$ ipython --no-banner

In [1]: import numpy as np

In [2]: from numpy import linalg as LA

In [3]: np.set_printoptions(precision=2, suppress=True, linewidth=200, legacy="1.25")

In [4]: rd = lambda a: np.round(a, 2) + 0

In [5]: X = np.load("arr.npy")

In [6]: X
Out[6]: 
array([[ 5.,  3.,  0.,  0.,  0.,  0.,  0.,  0.,  0.,  0.,  0.,  0.,  0.],
       [ 3., -3.,  3.,  0.,  0.,  0.,  0.,  0.,  0.,  0.,  0.,  0.,  0.],
       [ 0.,  3., -3.,  3.,  0.,  0.,  0.,  0.,  0.,  0.,  0.,  0.,  0.],
       [ 0.,  0.,  3., -3.,  3.,  0.,  0.,  0.,  0.,  0.,  0.,  0.,  0.],
       [ 0.,  0.,  0.,  3., -2.,  3.,  0.,  0.,  0.,  0.,  0.,  0.,  0.],
       [ 0.,  0.,  0.,  0.,  3.,  4.,  3.,  0.,  0.,  0.,  0.,  0.,  0.],
       [ 0.,  0.,  0.,  0.,  0.,  3., -3.,  3.,  0.,  0.,  0.,  0.,  0.],
       [ 0.,  0.,  0.,  0.,  0.,  0.,  3.,  2.,  3.,  0.,  0.,  0.,  0.],
       [ 0.,  0.,  0.,  0.,  0.,  0.,  0.,  3.,  1.,  3.,  0.,  0.,  0.],
       [ 0.,  0.,  0.,  0.,  0.,  0.,  0.,  0.,  3.,  4.,  3.,  0.,  0.],
       [ 0.,  0.,  0.,  0.,  0.,  0.,  0.,  0.,  0.,  3.,  4.,  3.,  0.],
       [ 0.,  0.,  0.,  0.,  0.,  0.,  0.,  0.,  0.,  0.,  3.,  2.,  3.],
       [ 0.,  0.,  0.,  0.,  0.,  0.,  0.,  0.,  0.,  0.,  0.,  3., -2.]])

In [7]: W1 = np.array([[-1, -1, 1, 2],
   ...:     [0, 2, 0, 0],
   ...:     [-1, -1, -2, 0],
   ...:     [-1, 2, 1, 1],
   ...:     [-2, -2, 0, -1],
   ...:     [-2, 1, -2, -2],
   ...:     [-1, 1, 0, 1],
   ...:     [0, 0, -2, 2],
   ...:     [-1, -1, -1, 0],
   ...:     [-1, 2, 1, -1],
   ...:     [0, 2, 0, 1],
   ...:     [1, -2, 1, 0],
   ...:     [2, 2, -2, 2]])

In [8]: beta = np.array([1, 2, 2, 0])

In [9]: act = np.maximum(X @ W1 + beta, 0)

In [10]: rd((act > 0).mean(axis=0))
Out[10]: array([0.23, 0.77, 0.38, 0.54])

In [11]: (act > 0).astype(int)
Out[11]: 
array([[0, 1, 1, 1],
       [0, 0, 0, 1],
       [1, 1, 1, 1],
       [0, 0, 0, 0],
       [0, 1, 0, 0],
       [0, 1, 0, 0],
       [0, 1, 0, 0],
       [0, 1, 0, 1],
       [0, 1, 0, 1],
       [0, 1, 1, 0],
       [1, 1, 1, 1],
       [1, 1, 0, 1],
       [0, 0, 1, 0]])

In [12]: W2 = np.array([[-1, 0, 3], [1, -5, 1], [0, 2, -3], [-1, 4, -5]])

In [13]: W1 @ W2
Out[13]: 
array([[ -2,  15, -17],
       [  2, -10,   2],
       [  0,   1,   2],
       [  2,  -4,  -9],
       [  1,   6,  -3],
       [  5, -17,  11],
       [  1,  -1,  -7],
       [ -2,   4,  -4],
       [  0,   3,  -1],
       [  4, -12,   1],
       [  1,  -6,  -3],
       [ -3,  12,  -2],
       [ -2,  -6,   4]])
